% ipython --no-banner

In [1]: import numpy as np

In [2]: np.set_printoptions(suppress=True, linewidth=100)

In [3]: X = np.load("sample11.npy")

In [4]: X
Out[4]: 
array([[ 0.5,  0.3, -1.5],
       [ 2.2, -0.5,  4.8],
       [-0.1, -0.8, -3.9]])

In [5]: round(float(np.linalg.det(2 * X)), 2), round(float(np.linalg.det(X)), 2)
Out[5]: (64.32, 8.04)

In [6]: np.einsum("ij,ji->", X, X)
Out[6]: np.float64(9.65)

In [7]: r0, v = X[2], X[0]

In [8]: r0 @ v
Out[8]: np.float64(5.56)

In [9]: p = (r0 @ v) / (r0 @ r0) * r0

In [10]: p.round(2)
Out[10]: array([-0.04, -0.28, -1.37])

In [11]: np.round(np.outer(r0, v), 2)
Out[11]: 
array([[-0.05, -0.03,  0.15],
       [-0.4 , -0.24,  1.2 ],
       [-1.95, -1.17,  5.85]])

In [12]: np.round((v - p) @ r0, 2)
Out[12]: np.float64(-0.0)

In [13]: other = np.array([[2, -3], [2, 1]])

In [14]: W2 = np.kron(other, X)

In [15]: np.linalg.matrix_rank(W2)
Out[15]: np.int64(6)

In [16]: A = np.loadtxt("dump.csv", delimiter=",")

In [17]: A
Out[17]: 
array([[-1.94,  1.8 , -0.4 ,  0.8 ],
       [-1.36,  1.3 ,  2.1 , -1.3 ],
       [ 1.25, -1.2 , -0.6 , -1.6 ],
       [ 0.5 , -0.4 , -0.8 ,  1.4 ],
       [ 3.27, -3.3 ,  0.2 , -1.3 ],
       [ 1.01, -1.  , -0.5 , -0.2 ],
       [ 0.58, -0.5 ,  1.6 ,  0.8 ],
       [-0.08,  0.1 ,  2.9 , -0.9 ],
       [-1.18,  1.2 , -1.4 ,  1.6 ],
       [ 0.44, -0.4 , -0.7 , -0.6 ]])

In [18]: gram = np.cov(A, rowvar=False)

In [19]: np.argwhere(np.triu(np.abs(np.corrcoef(A.T)) > 0.8, 1))
Out[19]: array([[0, 1]])

In [20]: np.median(A, axis=0)
Out[20]: array([ 0.47, -0.4 , -0.45, -0.4 ])

In [21]: np.round(np.corrcoef(A[:, 3], A[:, 1])[0, 1], 2)
Out[21]: np.float64(0.44)

In [22]: O, vecs = np.linalg.qr(A[:, :1])[0], np.linalg.qr(A[:, 1:])[0]

In [23]: sv = np.linalg.svd(O.T @ vecs, compute_uv=False)

In [24]: np.round(np.degrees(np.arccos(sv.clip(0, 1))), 2)
Out[24]: array([2.22])

In [25]: np.round(np.linalg.norm(O @ O.T - vecs @ vecs.T, 2), 2)
Out[25]: np.float64(1.0)

In [26]: z = A[:, 2] > np.median(A[:, 2])

In [27]: r0 = A[z].mean(axis=0) - A[~z].mean(axis=0)

In [28]: np.argsort(-np.abs(r0).round(6), kind="stable")
Out[28]: array([2, 3, 0, 1])

In [29]: K = np.loadtxt("m.csv", delimiter=",")

In [30]: K
Out[30]: 
array([[ 0., -1.],
       [-1., -2.]])

In [31]: # symmetric

In [32]: O, Rm = np.linalg.qr(K)

In [33]: Rm
Out[33]: 
array([[-1., -2.],
       [ 0., -1.]])

In [34]: O.shape, Rm.shape
Out[34]: ((2, 2), (2, 2))

In [35]: np.trace(O @ O.T)
Out[35]: np.float64(2.0)

In [36]: abs(Rm[0, 0]), round(np.linalg.norm(K[:, 0]), 2)
Out[36]: (np.float64(1.0), np.float64(1.0))

In [37]: vals, vecs = np.linalg.eigh(K)

In [38]: x0 = np.array([3, 0])

In [39]: np.round(vecs * np.abs(vals) @ vecs.T, 2)
Out[39]: 
array([[0.71, 0.71],
       [0.71, 2.12]])

In [40]: np.round(np.linalg.eigvalsh(K[1:, 1:]), 2)
Out[40]: array([-2.])

In [41]: np.round(vecs * np.maximum(vals, 0) @ vecs.T, 2)
Out[41]: 
array([[ 0.35, -0.15],
       [-0.15,  0.06]])
